$ python3 -q
>>> import numpy as np
>>> from numpy import linalg as LA
>>> np.set_printoptions(precision=3, suppress=True, linewidth=100, floatmode="fixed")
>>> A = np.loadtxt("arr.csv", delimiter=",")
>>> A
array([[ 2.000, -1.000, -2.000],
       [ 2.000, -1.000, -2.000]])
>>> other = np.array([[1, 0, 0], [0, 0, 3]])
>>> basis = np.kron(other, A)
>>> basis.shape
(4, 9)
>>> LA.matrix_rank(basis)
np.int64(2)
>>> basis
array([[ 2.000, -1.000, -2.000,  0.000, -0.000, -0.000,  0.000, -0.000, -0.000],
       [ 2.000, -1.000, -2.000,  0.000, -0.000, -0.000,  0.000, -0.000, -0.000],
       [ 0.000, -0.000, -0.000,  0.000, -0.000, -0.000,  6.000, -3.000, -6.000],
       [ 0.000, -0.000, -0.000,  0.000, -0.000, -0.000,  6.000, -3.000, -6.000]])
>>> rk = LA.matrix_rank(A)
>>> rk
np.int64(1)
>>> N = LA.svd(A)[2][rk:].T
>>> [int(LA.matrix_rank(A[:i])) for i in range(1, len(A) + 1)]
[1, 1]
>>> N @ N.T
array([[ 0.556,  0.222,  0.444],
       [ 0.222,  0.889, -0.222],
       [ 0.444, -0.222,  0.556]])
>>> print([int(LA.matrix_rank(A[:, :j + 1])) for j in range(3)])
[1, 1, 1]
>>> [int(LA.matrix_rank(np.delete(A, i, axis=0))) for i in range(2)]
[1, 1]
>>> A @ LA.pinv(A) @ A
array([[ 2.000, -1.000, -2.000],
       [ 2.000, -1.000, -2.000]])
>>> np.allclose(A[:-1].T @ LA.lstsq(A[:-1].T, A[-1])[0], A[-1])
True
>>> LA.lstsq(A[:-1].T, A[-1])[2]
np.int32(1)
>>> Uu, sv, Vh = LA.svd(A)
>>> print(np.argmax(sv[:-1] / (sv[1:] + 1e-6)) + 1)
1
>>> sv.round(3) + 0
array([4.243, 0.000])
>>> other = Uu[:, :1] @ np.diag(sv[:1]) @ Vh[:1]
>>> np.round(LA.norm(A - other) / LA.norm(A), 3)
np.float64(0.0)
>>> LA.matrix_rank(other)
np.int64(1)
>>> print(LA.matrix_rank(A, rtol=0.05))
1
>>> arr = np.load("sample3.npy")
>>> arr
array([[ 0.167, -0.218,  0.064, -0.167,  0.244],
       [-0.218,  0.285, -0.084,  0.218, -0.319],
       [ 0.064, -0.084,  0.025, -0.064,  0.094],
       [-0.167,  0.218, -0.064,  0.167, -0.244],
       [ 0.244, -0.319,  0.094, -0.244,  0.356]])
>>> w, V = LA.eigh(arr)
>>> np.abs(V[:, -1]).round(6).argmax()
np.int64(4)
>>> np.round(V.T @ V, 3) + 0
array([[1.000, 0.000, 0.000, 0.000, 0.000],
       [0.000, 1.000, 0.000, 0.000, 0.000],
       [0.000, 0.000, 1.000, 0.000, 0.000],
       [0.000, 0.000, 0.000, 1.000, 0.000],
       [0.000, 0.000, 0.000, 0.000, 1.000]])
>>> np.abs(V[:, -1])
array([0.408, 0.534, 0.157, 0.408, 0.597])
>>> w.round(3) + 0
array([0.000, 0.000, 0.000, 0.000, 1.000])
>>> np.round(LA.svd(arr, compute_uv=False), 3) + 0
array([1.000, 0.000, 0.000, 0.000, 0.000])
>>> V @ np.diag(w) @ V.T
array([[ 0.167, -0.218,  0.064, -0.167,  0.244],
       [-0.218,  0.285, -0.084,  0.218, -0.319],
       [ 0.064, -0.084,  0.025, -0.064,  0.094],
       [-0.167,  0.218, -0.064,  0.167, -0.244],
       [ 0.244, -0.319,  0.094, -0.244,  0.356]])
